$ python3 -q
>>> import numpy as np
>>> np.set_printoptions(precision=1, suppress=True, linewidth=140, floatmode="fixed")
>>> tidy = lambda a: np.round(a, 1) + 0
>>> mat = np.load("m.npy")
>>> tidy(mat)
array([[-6.6,  6.5, -3.5,  0.3,  1.2],
       [-2.4,  0.3, -8.8, -4.0, -0.3],
       [-3.7,  5.7,  5.7,  4.4,  1.3],
       [-6.5,  7.2, -0.5,  1.9,  1.4],
       [-0.7, -1.6, -8.7, -4.5, -0.6],
       [ 2.6, -0.5,  8.8,  3.9,  0.2],
       [ 0.8, -3.1, -8.2, -4.7, -0.9],
       [-6.6,  7.1, -1.0,  1.7,  1.4],
       [-5.6,  7.0,  2.6,  3.3,  1.5],
       [ 5.2, -6.7, -3.5, -3.7, -1.5],
       [ 0.6, -2.9, -8.3, -4.7, -0.9],
       [ 6.4, -5.9,  4.7,  0.4, -1.0],
       [-5.2,  6.8,  3.4,  3.6,  1.5],
       [-2.9,  5.1,  6.6,  4.6,  1.2],
       [-6.5,  7.2, -0.6,  1.9,  1.4],
       [ 4.7, -6.4, -4.4, -4.0, -1.4],
       [-4.7,  6.5,  4.3,  3.9,  1.4],
       [ 5.0, -3.5,  7.5,  2.4, -0.4],
       [-5.7,  4.7, -6.5, -1.6,  0.7],
       [-1.0,  3.3,  8.0,  4.7,  1.0],
       [ 3.3, -1.4,  8.6,  3.6,  0.0],
       [ 1.5, -3.8, -7.7, -4.7, -1.0],
       [-2.1,  4.4,  7.3,  4.7,  1.1],
       [ 0.6, -2.9, -8.3, -4.7, -0.9],
       [-5.4,  4.1, -7.0, -2.0,  0.6],
       [-4.4,  2.7, -8.1, -2.9,  0.2]])
>>> # null space of dimension 3
>>> r = np.linalg.matrix_rank(mat)
>>> r
np.int64(2)
>>> ns = np.linalg.svd(mat)[2][r:].T
>>> [int(np.linalg.matrix_rank(mat[:i])) for i in range(1, len(mat) + 1)]
[1, 2, 2, 2, 2, 2, 2, 2, 2, 2, 2, 2, 2, 2, 2, 2, 2, 2, 2, 2, 2, 2, 2, 2, 2, 2]
>>> np.allclose(mat @ ns, 0)
True
>>> arr = np.load("data.npy")
>>> arr
array([[ 2,  0,  2,  0,  2,  0],
       [ 1, -1,  1, -1,  1, -1],
       [ 2,  3,  2,  3,  2,  3],
       [ 2,  0,  2,  0,  2,  0],
       [ 1, -1,  1, -1,  1, -1],
       [ 2,  3,  2,  3,  2,  3]])
>>> # row 3 repeats row 0
>>> tidy(np.linalg.norm(arr, 2) / np.linalg.norm(arr))
np.float64(0.9)
>>> [round(float(x), 1) for x in np.linalg.svd(arr, compute_uv=False)[:3]]
[9.3, 5.2, 0.0]
>>> np.linalg.cond(arr) > 100
np.True_
>>> np.argsort(-np.linalg.norm(arr, axis=0).round(6), kind="stable")[:3]
array([1, 3, 5])
>>> x0 = np.array([-2, -1, -2, 2, -2, -1])
>>> np.linalg.norm(arr @ x0) <= np.linalg.norm(arr, 2) * np.linalg.norm(x0) + 1e-9
np.True_
>>> (arr * x0).sum(axis=1)
array([-12,  -6, -12, -12,  -6, -12])
>>> (arr @ x0).argmax()
np.int64(1)
>>> np.sign((arr @ x0).round(6))
array([-1, -1, -1, -1, -1, -1])
>>> X = np.loadtxt("case5.csv", delimiter=",")
>>> X
array([[-0.7, -1.0,  1.0],
       [ 0.0,  0.3,  0.0],
       [-1.0, -1.0,  1.3]])
>>> x0 = np.array([1, 2, -2])
>>> y = X @ x0
>>> y
array([-4.7,  0.6, -5.6])
>>> tidy(np.linalg.solve(X, y))
array([ 1.0,  2.0, -2.0])
>>> tidy(np.linalg.solve(X, -1 * y))
array([-1.0, -2.0,  2.0])
>>> tidy(np.linalg.solve(X, X[:, 0]))
array([1.0, 0.0, 0.0])
>>> tidy(np.linalg.solve(X, y + X[:, 1]))
array([ 1.0,  3.0, -2.0])
>>> m1 = np.array([[0, 0, 0, 0, 4, 0, 0],
...     [0, 0, 0, 0, 0, 3, 0],
...     [0, 0, 0, 0, 0, 0, -2],
...     [0, 0, -4, 0, 0, 0, 0],
...     [0, 0, 0, -1, 0, 0, 0],
...     [0, 2, 0, 0, 0, 0, 0],
...     [1, 0, 0, 0, 0, 0, 0]])
>>> m1[5] @ m1[0]
np.int64(0)
>>> tidy(np.linalg.norm(m1[5], 1)), tidy(np.linalg.norm(m1[5], np.inf))
(np.float64(2.0), np.float64(2.0))
>>> np.linalg.norm(m1, axis=1).argmax()
np.int64(0)
>>> tidy(np.linalg.norm(m1) ** 2 / np.linalg.norm(m1, 2) ** 2)
np.float64(3.2)
>>> tidy(np.linalg.norm(m1, "nuc"))
np.float64(17.0)
